$ python3 -q
>>> import numpy as np
>>> np.set_printoptions(precision=2, suppress=True, linewidth=160, floatmode="fixed")
>>> def rnd(a):
...     return np.round(a, 2) + 0
... 
>>> m1 = np.array([[-0.9, 0.3, -0.1],
...     [0.8, 0.7, 0.3],
...     [0.0, -0.4, 1.8],
...     [-1.7, 0.0, -0.4],
...     [-1.1, -0.9, 0.0],
...     [1.2, -0.3, 0.0],
...     [-1.0, 2.2, -1.4]])
>>> x0 = np.array([-1, 2, -2])
>>> h = np.maximum(m1 @ x0, 0)
>>> h
array([1.70, 0.00, 0.00, 2.50, 0.00, 0.00, 8.20])
>>> rnd(m1.T @ h)
array([-13.98,  18.55, -12.65])
>>> rnd(np.maximum(m1 @ x0, 0) - np.maximum(-m1 @ x0, 0))
array([ 1.70,  0.00, -4.40,  2.50, -0.70, -1.80,  8.20])
>>> rnd(np.tanh(m1 @ x0))
array([ 0.94,  0.00, -1.00,  0.99, -0.60, -0.95,  1.00])
>>> other = np.c_[m1[:, :1] @ np.array([[-2]]), np.array([2, 2, 1, 4, 1, 2, 2])]
>>> other
array([[ 1.80,  2.00],
       [-1.60,  2.00],
       [ 0.00,  1.00],
       [ 3.40,  4.00],
       [ 2.20,  1.00],
       [-2.40,  2.00],
       [ 2.00,  2.00]])
>>> rnd(np.linalg.lstsq(m1, other[:, 0])[0])
array([-2.00,  0.00,  0.00])
>>> rnd(np.linalg.norm(np.linalg.qr(m1)[0].T @ other, axis=0) ** 2 / ((other ** 2).sum(axis=0) + 1e-12))
array([1.00, 0.30])
>>> np.linalg.matrix_rank(other)
np.int64(2)
>>> np.linalg.matrix_rank(np.c_[m1, other])
np.int64(4)
>>> rnd(np.linalg.norm(other - m1 @ np.linalg.lstsq(m1, other)[0], axis=0))
array([0.00, 4.88])
>>> Q, evecs = np.linalg.qr(other[:, :1])[0], np.linalg.qr(other[:, 1:])[0]
>>> s = np.linalg.svd(Q.T @ evecs, compute_uv=False)
>>> (s > 0.9).sum()
np.int64(0)
>>> rnd(np.linalg.norm(Q @ Q.T - evecs @ evecs.T, 2))
np.float64(0.88)
>>> other = m1 / np.linalg.norm(m1, axis=1, keepdims=True)
>>> gram = other @ other.T
>>> (np.abs(gram) > 0.9).astype(int)
array([[1, 0, 0, 1, 0, 1, 0],
       [0, 1, 0, 0, 1, 0, 0],
       [0, 0, 1, 0, 0, 0, 0],
       [1, 0, 0, 1, 0, 1, 0],
       [0, 1, 0, 0, 1, 0, 0],
       [1, 0, 0, 1, 0, 1, 0],
       [0, 0, 0, 0, 0, 0, 1]])
>>> rnd(np.degrees(np.arccos(np.clip(gram[3, 2], -1, 1))))
np.float64(102.92)
>>> np.argwhere(np.triu(np.abs(gram) > 0.95, 1))
array([[0, 5],
       [1, 4]])
>>> rng = np.random.default_rng(82)
>>> M = np.array([[2, -2, -1],
...     [-2, 4, 5],
...     [5, 4, -1],
...     [-3, 4, 0],
...     [-4, 5, 2],
...     [-2, 1, 1]]) * (rng.random((6, 3)) < 0.3)
>>> M
array([[ 0,  0, -1],
       [ 0,  0,  0],
       [ 5,  0,  0],
       [-3,  0,  0],
       [ 0,  5,  2],
       [ 0,  0,  1]])
>>> x0 = np.array([0, -1, -2])
>>> h = np.maximum(M @ x0, 0)
>>> M.T @ h
array([ 0,  0, -2])
>>> M * (h > 1e-9)[:, None]
array([[ 0,  0, -1],
       [ 0,  0,  0],
       [ 0,  0,  0],
       [ 0,  0,  0],
       [ 0,  0,  0],
       [ 0,  0,  0]])
>>> np.maximum(M @ (3 * x0), 0)
array([6, 0, 0, 0, 0, 0])
>>> J = np.load("data.npy")
>>> J
array([[49, 49, 14, 28, 14, 35, 28, 35],
       [49, 49, 14, 28, 14, 35, 28, 35],
       [14, 14,  4,  8,  4, 10,  8, 10],
       [28, 28,  8, 16,  8, 20, 16, 20],
       [14, 14,  4,  8,  4, 10,  8, 10],
       [35, 35, 10, 20, 10, 25, 20, 25],
       [28, 28,  8, 16,  8, 20, 16, 20],
       [35, 35, 10, 20, 10, 25, 20, 25]])
>>> # rows 0 and 1 are equal
>>> np.linalg.matrix_rank(J, rtol=0.1)
np.int64(1)
>>> np.argsort(-np.linalg.norm(J, axis=0).round(6), kind="stable")[:3]
array([0, 1, 5])
>>> rnd(np.trace(np.linalg.pinv(J) @ J))
np.float64(1.0)
>>> rnd(J @ np.linalg.pinv(J) @ J)
array([[49.00, 49.00, 14.00, 28.00, 14.00, 35.00, 28.00, 35.00],
       [49.00, 49.00, 14.00, 28.00, 14.00, 35.00, 28.00, 35.00],
       [14.00, 14.00,  4.00,  8.00,  4.00, 10.00,  8.00, 10.00],
       [28.00, 28.00,  8.00, 16.00,  8.00, 20.00, 16.00, 20.00],
       [14.00, 14.00,  4.00,  8.00,  4.00, 10.00,  8.00, 10.00],
       [35.00, 35.00, 10.00, 20.00, 10.00, 25.00, 20.00, 25.00],
       [28.00, 28.00,  8.00, 16.00,  8.00, 20.00, 16.00, 20.00],
       [35.00, 35.00, 10.00, 20.00, 10.00, 25.00, 20.00, 25.00]])
>>> np.unique(J.round(6), axis=0).shape
(4, 8)
>>> np.allclose(J[:-1].T @ np.linalg.lstsq(J[:-1].T, J[-1])[0], J[-1])
True
>>> np.linalg.lstsq(J[:-1].T, J[-1])[2]
np.int32(1)
>>> z = rng.permutation(3)
>>> other = M[:, z] * rng.choice([-1, 1], 3)
>>> other
array([[ 0,  0, -1],
       [ 0,  0,  0],
       [-5,  0,  0],
       [ 3,  0,  0],
       [ 0, -5,  2],
       [ 0,  0,  1]])
>>> Uu, _, vt = np.linalg.svd(M.T @ other)
>>> rnd(Uu @ vt)
array([[-1.00,  0.00,  0.00],
       [ 0.00, -1.00,  0.00],
       [ 0.00,  0.00,  1.00]])
>>> Uu, s, vt = np.linalg.svd(J)
>>> evecs = vt[:(s > 1e-8).sum()]
>>> x0 = J[0] + 4 * J[4] + rng.integers(2) * np.eye(8)[7]
>>> x0
array([105.00, 105.00,  30.00,  60.00,  30.00,  75.00,  60.00,  76.00])
>>> rnd(evecs.T @ evecs)
array([[0.26, 0.26, 0.07, 0.15, 0.07, 0.19, 0.15, 0.19],
       [0.26, 0.26, 0.07, 0.15, 0.07, 0.19, 0.15, 0.19],
       [0.07, 0.07, 0.02, 0.04, 0.02, 0.05, 0.04, 0.05],
       [0.15, 0.15, 0.04, 0.09, 0.04, 0.11, 0.09, 0.11],
       [0.07, 0.07, 0.02, 0.04, 0.02, 0.05, 0.04, 0.05],
       [0.19, 0.19, 0.05, 0.11, 0.05, 0.13, 0.11, 0.13],
       [0.15, 0.15, 0.04, 0.09, 0.04, 0.11, 0.09, 0.11],
       [0.19, 0.19, 0.05, 0.11, 0.05, 0.13, 0.11, 0.13]])
>>> Uu, s, vt = np.linalg.svd(J)
>>> np.argmax(s[:-1] / (s[1:] + 1e-6)) + 1
np.int64(1)
>>> other = Uu[:, :1] @ np.diag(s[:1]) @ vt[:1]
>>> np.linalg.matrix_rank(other)
np.int64(1)
>>> rnd(other)
array([[49.00, 49.00, 14.00, 28.00, 14.00, 35.00, 28.00, 35.00],
       [49.00, 49.00, 14.00, 28.00, 14.00, 35.00, 28.00, 35.00],
       [14.00, 14.00,  4.00,  8.00,  4.00, 10.00,  8.00, 10.00],
       [28.00, 28.00,  8.00, 16.00,  8.00, 20.00, 16.00, 20.00],
       [14.00, 14.00,  4.00,  8.00,  4.00, 10.00,  8.00, 10.00],
       [35.00, 35.00, 10.00, 20.00, 10.00, 25.00, 20.00, 25.00],
       [28.00, 28.00,  8.00, 16.00,  8.00, 20.00, 16.00, 20.00],
       [35.00, 35.00, 10.00, 20.00, 10.00, 25.00, 20.00, 25.00]])
>>> arr = np.load("test6.npy")
>>> arr
array([[ 1.69, -0.11,  0.40, -1.36, -0.67, -1.38,  1.61],
       [ 3.42, -0.39,  2.28, -7.63,  6.94,  1.70, -1.03],
       [ 1.38, -0.61, -0.81,  0.68, -3.17, -1.42, -1.48],
       [ 2.99, -0.16,  2.13, -7.27,  6.53,  1.39, -0.03],
       [ 2.71, -0.52, -0.47, -0.29, -4.13, -2.87,  1.14],
       [ 1.33,  0.58,  2.63, -6.29,  7.54,  1.51,  3.13],
       [ 5.48, -1.15,  0.23, -4.23, -1.96, -2.63, -1.04],
       [-2.08, -0.97, -3.32,  7.78, -8.15, -0.86, -6.06],
       [-4.69,  0.74, -0.20,  3.29,  2.48,  3.04, -1.02],
       [-4.41,  0.12, -2.12,  7.01, -3.57,  1.10, -3.44],
       [-5.05,  0.29, -0.88,  4.16,  1.98,  3.89, -4.79],
       [-2.56,  0.02, -2.28,  6.76, -6.31, -1.16, -1.02],
       [-4.53,  0.34, -3.36, 10.81, -9.86, -2.12, -0.04],
       [ 0.59, -0.94, -1.89,  3.29, -5.77, -1.68, -3.35],
       [-0.05, -0.53, -1.87,  4.32, -6.37, -2.05, -1.41],
       [-3.56, -0.29, -2.52,  7.12, -5.02,  0.54, -4.59],
       [-1.84,  0.80,  0.80, -0.18,  2.91,  1.20,  2.32],
       [ 4.91, -0.39,  1.62, -6.35,  1.86, -1.94,  3.23],
       [-3.30,  0.18, -0.99,  3.87, -0.58,  1.60, -2.46],
       [ 5.12, -0.50,  2.13, -8.02,  4.16, -0.74,  1.39],
       [-3.78,  1.11,  0.43,  1.76,  3.22,  2.21,  1.83]])
>>> Uu, s, vt = np.linalg.svd(arr)
>>> np.argmax(s[:-1] / (s[1:] + 1e-6)) + 1
np.int64(3)
>>> rnd(s)
array([36.88, 18.14,  9.84,  0.23,  0.20,  0.17,  0.16])
>>> other = Uu[:, :3] @ np.diag(s[:3]) @ vt[:3]
>>> rnd(np.linalg.norm(arr - other) / np.linalg.norm(arr))
np.float64(0.01)
>>> np.linalg.matrix_rank(other)
np.int64(3)
